$ python -q
>>> import numpy as np
>>> import numpy.linalg as la
>>> np.set_printoptions(suppress=True, linewidth=200)
>>> rng = np.random.default_rng(9)
>>> labels = rng.integers(0, 2, 4)
>>> J = np.triu((labels[:, None] == labels) & (rng.random((4, 4)) < 0.8), 1).astype(int)
>>> J += J.T
>>> print(J)
[[0 0 0 0]
 [0 0 1 0]
 [0 1 0 0]
 [0 0 0 0]]
>>> # columns 0 and 3 are equal
>>> P = np.triu(np.array([[-1, 2, 1, 2], [1, -2, -1, 0], [1, 1, -1, -2], [0, -2, -2, -2]]), 1) + np.eye(4)
>>> B = P @ J @ la.inv(P)
>>> print(P @ J - J @ P)
[[ 0.  1.  2.  0.]
 [ 0. -1.  0.  2.]
 [ 0.  0.  1.  0.]
 [ 0.  0.  0.  0.]]
>>> print(B)
[[ 0.  1.  3.  6.]
 [ 0. -1.  0.  0.]
 [ 0.  1.  1.  2.]
 [ 0.  0.  0.  0.]]
>>> print(la.matrix_rank(B))
2
>>> print(J[:, 3] @ J[:, 0])
0
>>> x0 = np.array([-1, 3, 2, 1])
>>> print((J * x0).sum(axis=1))
[0 2 3 0]
>>> print(J @ np.ones(4))
[0. 1. 1. 0.]
>>> print(J @ (2 * x0))
[0 4 6 0]
>>> print((J @ x0).argmax())
2
>>> print(J * x0)
[[0 0 0 0]
 [0 0 2 0]
 [0 3 0 0]
 [0 0 0 0]]
>>> print(la.norm(J @ x0) <= la.norm(J, 2) * la.norm(x0) + 1e-9)
True
>>> print(J @ x0)
[0 2 3 0]
>>> print(np.argsort(-la.norm(J, axis=0).round(6), kind="stable")[:3])
[1 2 0]
>>> rk = la.matrix_rank(J)
>>> print(rk)
2
>>> N = la.svd(J)[2][rk:].T
>>> print([int(la.matrix_rank(np.delete(J, i, axis=0))) for i in range(4)])
[2, 1, 1, 2]
>>> print([int(la.matrix_rank(J[:i])) for i in range(1, len(J) + 1)])
[0, 1, 2, 2]
>>> K = np.load("case3.npy")
>>> print(K)
[[0 1 1]
 [1 0 0]
 [1 0 0]]
>>> # rank 2
>>> print(round(np.trace(la.pinv(K) @ K), 2))
2.0
>>> print(np.abs(np.diag(la.qr(K)[1])) > 1e-9)
[ True  True False]
>>> print(np.unique(K.round(6), axis=0).shape)
(2, 3)
